% ipython --no-banner

In [1]: import numpy as np

In [2]: np.set_printoptions(suppress=True, linewidth=140)

In [3]: J = np.array([[1.0, 0.7, 0.49, 0.34],
   ...:     [0.7, 1.0, 0.7, 0.49],
   ...:     [0.49, 0.7, 1.0, 0.7],
   ...:     [0.34, 0.49, 0.7, 1.0]])

In [4]: print(J)
[[1.   0.7  0.49 0.34]
 [0.7  1.   0.7  0.49]
 [0.49 0.7  1.   0.7 ]
 [0.34 0.49 0.7  1.  ]]

In [5]: # symmetric, so the eigenvalues are real

In [6]: round(float(np.linalg.norm(J[2], 1)), 2), np.round(np.linalg.norm(J[2], np.inf), 2)
Out[6]: (2.89, np.float64(1.0))

In [7]: np.round(np.linalg.norm(J, axis=1), 2)
Out[7]: array([1.36, 1.49, 1.49, 1.36])

In [8]: np.linalg.norm(J, axis=1).argmax()
Out[8]: np.int64(1)

In [9]: np.round(np.linalg.norm(J, axis=0), 2)
Out[9]: array([1.36, 1.49, 1.49, 1.36])

In [10]: round(float(np.linalg.norm(J) ** 2 / np.linalg.norm(J, 2) ** 2), 2)
Out[10]: 1.1

In [11]: np.round(np.linalg.norm(J, 2), 2)
Out[11]: np.float64(2.72)

In [12]: print(np.round(np.linalg.norm(J[2] - J[0]), 2))
0.81

In [13]: round(float(J[2] @ J[0]), 2)
Out[13]: 1.71

In [14]: ev, evecs = np.linalg.eig(J)

In [15]: np.round(np.sort(np.linalg.eigvals(J.T)), 2)
Out[15]: array([0.2 , 0.32, 0.76, 2.72])

In [16]: left, sv, VT = np.linalg.svd(J, full_matrices=False)

In [17]: np.round(np.abs(VT[0]), 2)
Out[17]: array([0.46, 0.54, 0.54, 0.46])

In [18]: print(np.abs(left[:, 0]).round(6).argmax())
1

In [19]: print(sv.round(2))
[2.72 0.76 0.32 0.2 ]

In [20]: print(np.round(left.T @ J @ VT.T, 2) + 0)
[[2.72 0.   0.   0.  ]
 [0.   0.76 0.   0.  ]
 [0.   0.   0.32 0.  ]
 [0.   0.   0.   0.2 ]]

In [21]: np.round(np.cumsum(sv ** 2) / np.sum(sv ** 2), 2)
Out[21]: array([0.91, 0.98, 0.99, 1.  ])

In [22]: data = np.array([[2, -2, 1, -4, 4, -2],
    ...:     [-1, 0, 2, 2, 0, -4],
    ...:     [-1, -2, -2, 2, 4, 4],
    ...:     [-4, 4, -2, -4, 4, -2],
    ...:     [2, 0, -4, 2, 0, -4],
    ...:     [2, 4, 4, 2, 4, 4]])

In [23]: W1 = np.array([[1, -2, 0, -2],
    ...:     [-2, 2, -2, -2],
    ...:     [2, 0, 0, 0],
    ...:     [-1, -1, 1, 1],
    ...:     [1, 2, 1, 0],
    ...:     [2, 2, 0, 2]])

In [24]: coef = np.array([1, 1, 6, 0])

In [25]: hid = np.maximum(data @ W1 + coef, 0)

In [26]: (hid > 0).astype(int)
Out[26]: 
array([[1, 1, 1, 0],
       [0, 0, 1, 0],
       [1, 1, 1, 1],
       [0, 1, 0, 0],
       [0, 0, 1, 0],
       [1, 1, 1, 0]])

In [27]: print(np.round((hid > 0).mean(axis=0), 2))
[0.5  0.67 0.83 0.17]

In [28]: hid
Out[28]: 
array([[13,  1, 10,  0],
       [ 0,  0,  8,  0],
       [10, 13, 16, 16],
       [ 0, 25,  0,  0],
       [ 0,  0,  8,  0],
       [13, 19,  4,  0]])

In [29]: cent = np.array([[-4, -2, 1], [-4, -3, -5], [-1, 3, -2], [0, -1, -5]])

In [30]: W1 @ cent
Out[30]: 
array([[  4,   6,  21],
       [  2,  -6,   2],
       [ -8,  -4,   2],
       [  7,   7,  -3],
       [-13,  -5, -11],
       [-16, -12, -18]])

In [31]: hid @ cent
Out[31]: 
array([[ -66,    1,  -12],
       [  -8,   24,  -16],
       [-108,  -27, -167],
       [-100,  -75, -125],
       [  -8,   24,  -16],
       [-132,  -71,  -90]])

In [32]: x0 = np.array([-5, 9, 4, 7])

In [33]: a = np.maximum(hid @ x0, 0)

In [34]: hid.T @ a
Out[34]: array([ 4016, 11102,  4888,  3888])

In [35]: print(np.round(np.tanh(hid @ x0), 2))
[-1.  1.  1.  1.  1.  1.]

In [36]: np.flatnonzero(a > 1e-9)
Out[36]: array([1, 2, 3, 4, 5])

In [37]: np.maximum(hid @ (3 * x0), 0)
Out[37]: array([  0,  96, 729, 675,  96, 366])

In [38]: print(a)
[  0  32 243 225  32 122]

In [39]: print(hid * (a > 1e-9)[:, None])
[[ 0  0  0  0]
 [ 0  0  8  0]
 [10 13 16 16]
 [ 0 25  0  0]
 [ 0  0  8  0]
 [13 19  4  0]]

In [40]: (data + data.T) / 2
Out[40]: 
array([[ 2. , -1.5,  0. , -4. ,  3. ,  0. ],
       [-1.5,  0. ,  0. ,  3. ,  0. ,  0. ],
       [ 0. ,  0. , -2. ,  0. ,  0. ,  4. ],
       [-4. ,  3. ,  0. , -4. ,  3. ,  0. ],
       [ 3. ,  0. ,  0. ,  3. ,  0. ,  0. ],
       [ 0. ,  0. ,  4. ,  0. ,  0. ,  4. ]])

In [41]: np.trace(data)
Out[41]: np.int64(0)

In [42]: np.linalg.matrix_power(data, 2)
Out[42]: 
array([[ 25, -30, -20,  10, -12,  -8],
       [-20, -10, -25,  -8,  -4, -10],
       [ 10,  30,  -5,   4,  12,  -2],
       [ 10, -12,  -8,  40, -48, -32],
       [ -8,  -4, -10, -32, -16, -40],
       [  4,  12,  -2,  16,  48,  -8]])

In [43]: round(float(np.abs(np.linalg.eigvals(data)).max()), 2)
Out[43]: 8.24

In [44]: print(np.round(np.sort(np.abs(np.linalg.eigvals(data))), 2))
[5.12 5.12 5.5  7.68 7.68 8.24]

In [45]: np.allclose(data @ data.T, data.T @ data)
Out[45]: False

In [46]: Q, evecs = np.linalg.qr(data[:, :1])[0], np.linalg.qr(data[:, 1:])[0]

In [47]: sv = np.linalg.svd(Q.T @ evecs, compute_uv=False)

In [48]: np.round(np.degrees(np.arccos(sv.clip(0, 1))), 2)
Out[48]: array([57.72])

In [49]: np.round(np.linalg.norm(Q @ Q.T - evecs @ evecs.T, 2), 2)
Out[49]: np.float64(1.0)

In [50]: rng = np.random.default_rng(63283)

In [51]: labels = rng.permutation(6)

In [52]: labels
Out[52]: array([1, 2, 5, 3, 0, 4])

In [53]: other = data[labels][:, labels]

In [54]: other
Out[54]: 
array([[ 0,  2, -4,  2, -1,  0],
       [-2, -2,  4,  2, -1,  4],
       [ 4,  4,  4,  2,  2,  4],
       [ 4, -2, -2, -4, -4,  4],
       [-2,  1, -2, -4,  2,  4],
       [ 0, -4, -4,  2,  2,  0]])

In [55]: print(np.round(np.sort(np.abs(np.linalg.eigvals(other))), 2))
[5.12 5.12 5.5  7.68 7.68 8.24]

In [56]: np.diag(other)
Out[56]: array([ 0, -2,  4, -4,  2,  0])

In [57]: np.trace(other)
Out[57]: np.int64(0)

In [58]: other = np.array([[3, 3], [3, 0]])

In [59]: arr = np.tile(other, (2, 2))

In [60]: arr
Out[60]: 
array([[3, 3, 3, 3],
       [3, 0, 3, 0],
       [3, 3, 3, 3],
       [3, 0, 3, 0]])

In [61]: # symmetric

In [62]: np.abs(np.diag(np.linalg.qr(arr)[1])) > 1e-9
Out[62]: array([ True,  True, False, False])

In [63]: print(np.allclose(arr[:-1].T @ np.linalg.lstsq(arr[:-1].T, arr[-1])[0], arr[-1]))
True

In [64]: print(np.unique(arr.round(6), axis=0).shape)
(2, 4)

In [65]: np.round(arr @ np.linalg.pinv(arr) @ arr, 2) + 0
Out[65]: 
array([[3., 3., 3., 3.],
       [3., 0., 3., 0.],
       [3., 3., 3., 3.],
       [3., 0., 3., 0.]])

In [66]: other = np.array([[-1, -3, -3, 0, 3],
    ...:     [0, 3, 1, -2, -1],
    ...:     [-2, 0, -3, 2, -3],
    ...:     [3, 1, 2, 2, 3],
    ...:     [0, -2, 0, 0, -1]])

In [67]: other[-1] = other[0]

In [68]: K = other + 0.1 * np.eye(5)

In [69]: print(K)
[[-0.9 -3.  -3.   0.   3. ]
 [ 0.   3.1  1.  -2.  -1. ]
 [-2.   0.  -2.9  2.  -3. ]
 [ 3.   1.   2.   2.1  3. ]
 [-1.  -3.  -3.   0.   3.1]]

In [70]: left, sv, VT = np.linalg.svd(K)

In [71]: np.argmax(sv[:-1] / (sv[1:] + 1e-6)) + 1
Out[71]: np.int64(4)

In [72]: sv.round(2)
Out[72]: array([8.16, 6.5 , 3.57, 1.81, 0.08])

In [73]: other = left[:, :4] @ np.diag(sv[:4]) @ VT[:4]

In [74]: round(float(np.linalg.norm(K - other, 2)), 2), round(float(sv[4]), 2)
Out[74]: (0.08, 0.08)

In [75]: round(float(np.abs(K - other).max()), 2)
Out[75]: 0.04

In [76]: np.linalg.matrix_rank(other)
Out[76]: np.int64(4)

In [77]: F = np.load("run13.npy")

In [78]: print(F)
[[  8.95   5.94 -15.39 -14.85   4.15]
 [ 10.24   3.66 -16.3  -15.19   5.15]
 [  8.7    6.27 -15.55 -14.29   5.79]
 [  8.82   3.92 -16.52 -14.29   4.42]
 [  9.67   6.17 -15.3  -14.99   4.92]
 [  9.83   4.5  -13.89 -15.78   5.4 ]
 [  9.56   5.46 -17.63 -16.26   5.14]
 [ 10.43   4.99 -12.48 -15.51   4.36]
 [  9.63   4.34 -15.02 -14.47   5.95]
 [  9.44   6.29 -14.42 -14.86   5.05]
 [  8.78   3.77 -15.3  -17.01   5.48]
 [  8.57   3.16 -13.94 -14.65   5.03]
 [ 12.66   6.86 -14.71 -14.34   5.53]
 [  9.82   6.02 -13.83 -16.68   3.76]
 [ 10.06   4.34 -15.27 -13.48   4.67]
 [ 11.29   6.4  -16.27 -15.1    4.81]
 [ 11.13   6.11 -15.82 -15.45   4.98]
 [  8.66   4.43 -14.74 -14.87   4.85]
 [ 10.62   6.06 -13.91 -13.43   3.93]
 [ 10.24   5.52 -14.8  -15.19   6.82]]

In [79]: x0 = np.array([0, 3, 2, 0, 0])

In [80]: rhs = F @ x0

In [81]: np.round(np.linalg.lstsq(F, rhs)[0], 2) + 0
Out[81]: array([0., 3., 2., 0., 0.])

In [82]: np.round(np.linalg.solve(F.T @ F, F.T @ rhs), 2) + 0
Out[82]: array([0., 3., 2., 0., 0.])

In [83]: rhs = rhs + 0.05 * rng.normal(size=20)

In [84]: rhs.round(2)
Out[84]: 
array([-12.98, -21.58, -12.3 , -21.24, -12.08, -14.25, -18.88,  -9.96, -17.05,  -9.97, -19.31, -18.38,  -8.77,  -9.59, -17.58, -13.33,
       -13.32, -16.21,  -9.72, -13.01])

In [85]: coef, *_ = np.linalg.lstsq(F, rhs)

In [86]: coef.round()
Out[86]: array([ 0.,  3.,  2., -0.,  0.])

In [87]: coef.round(2) + 0
Out[87]: array([0.01, 3.  , 2.01, 0.  , 0.01])

In [88]: np.round(np.abs(np.linalg.svd(F)[2][-1]), 2)
Out[88]: array([0.37, 0.37, 0.14, 0.03, 0.84])

In [89]: np.linalg.cond(F) > 100
Out[89]: np.False_

In [90]: X = np.load("a.npy")

In [91]: X
Out[91]: 
array([[-1,  1, -1],
       [ 2, -1,  0],
       [ 3,  0,  1],
       [ 0,  2, -2],
       [ 2, -1, -1]])

In [92]: x0 = np.array([3, 1, 3, 3, 0, 3])

In [93]: rhs = data @ x0

In [94]: coef, lr = np.zeros(6), 1 / np.linalg.norm(data, 2) ** 2

In [95]: for i in range(150):
    ...:     coef -= lr * data.T @ (data @ coef - rhs)
    ...:     if i % 50 == 0: print(i, round(np.linalg.norm(data @ coef - rhs), 2))
    ...: 
0 10.45
50 0.0
100 0.0

In [96]: round(np.linalg.cond(data), 2)
Out[96]: np.float64(2.65)

In [97]: coef.round(2) + 0
Out[97]: array([3., 1., 3., 3., 0., 3.])

In [98]: x0 = np.array([8, -9, 1])

In [99]: rhs = X @ x0

In [100]: rhs
Out[100]: array([-18,  25,  25, -20,  24])

In [101]: np.round(np.linalg.lstsq(X, rhs)[0], 2)
Out[101]: array([ 8., -9.,  1.])

In [102]: np.round(np.linalg.pinv(X) @ X, 2) + 0
Out[102]: 
array([[1., 0., 0.],
       [0., 1., 0.],
       [0., 0., 1.]])

In [103]: np.round(np.linalg.solve(X.T @ X, X.T @ rhs), 2)
Out[103]: array([ 8., -9.,  1.])

In [104]: rhs = rhs + 0.05 * rng.normal(size=5)

In [105]: rhs.round(2)
Out[105]: array([-18.02,  24.98,  25.09, -19.99,  23.98])

In [106]: coef, *_ = np.linalg.lstsq(X, rhs)

In [107]: coef.round()
Out[107]: array([ 8., -9.,  1.])

In [108]: [round(float(np.linalg.norm(np.linalg.solve(X.T @ X + lam * np.eye(3), X.T @ rhs))), 2) for lam in (0, 1, 10, 100)]
Out[108]: [12.07, 11.1, 7.47, 1.88]

In [109]: round(float(np.linalg.norm(rhs - X @ coef)), 2)
Out[109]: 0.03

In [110]: print(coef.round(2))
[ 8.02 -8.96  1.03]

In [111]: other = np.array([[-2, 2, 2], [0, 1, -1]])

In [112]: cent = np.kron(other, X)

In [113]: round(float(np.linalg.norm(cent, 2)), 2), np.round(np.linalg.norm(other, 2) * np.linalg.norm(X, 2), 2)
Out[113]: (15.78, np.float64(15.78))

In [114]: hat = X @ np.linalg.solve(X.T @ X, X.T)

In [115]: np.linalg.matrix_rank(np.eye(5) - hat)
Out[115]: np.int64(2)

In [116]: np.trace(hat)
Out[116]: np.float64(3.0)

In [117]: print(np.allclose(hat @ hat, hat))
True

In [118]: np.round(np.linalg.eigvalsh(hat), 2) + 0
Out[118]: array([0., 0., 1., 1., 1.])

In [119]: np.round((np.eye(5) - hat) @ X, 2) + 0
Out[119]: 
array([[0., 0., 0.],
       [0., 0., 0.],
       [0., 0., 0.],
       [0., 0., 0.],
       [0., 0., 0.]])

In [120]: other = np.array([[4, 5], [-1, 2], [3, -1]])

In [121]: np.linalg.matrix_rank(X @ other)
Out[121]: np.int64(2)

In [122]: np.einsum("ik,kj->ij", X, other)
Out[122]: 
array([[-8, -2],
       [ 9,  8],
       [15, 14],
       [-8,  6],
       [ 6,  9]])

In [123]: np.linalg.matrix_rank(np.vstack([X, other.T]))
Out[123]: np.int64(3)

In [124]: np.einsum("ik,kj->ji", X, other)
Out[124]: 
array([[-8,  9, 15, -8,  6],
       [-2,  8, 14,  6,  9]])
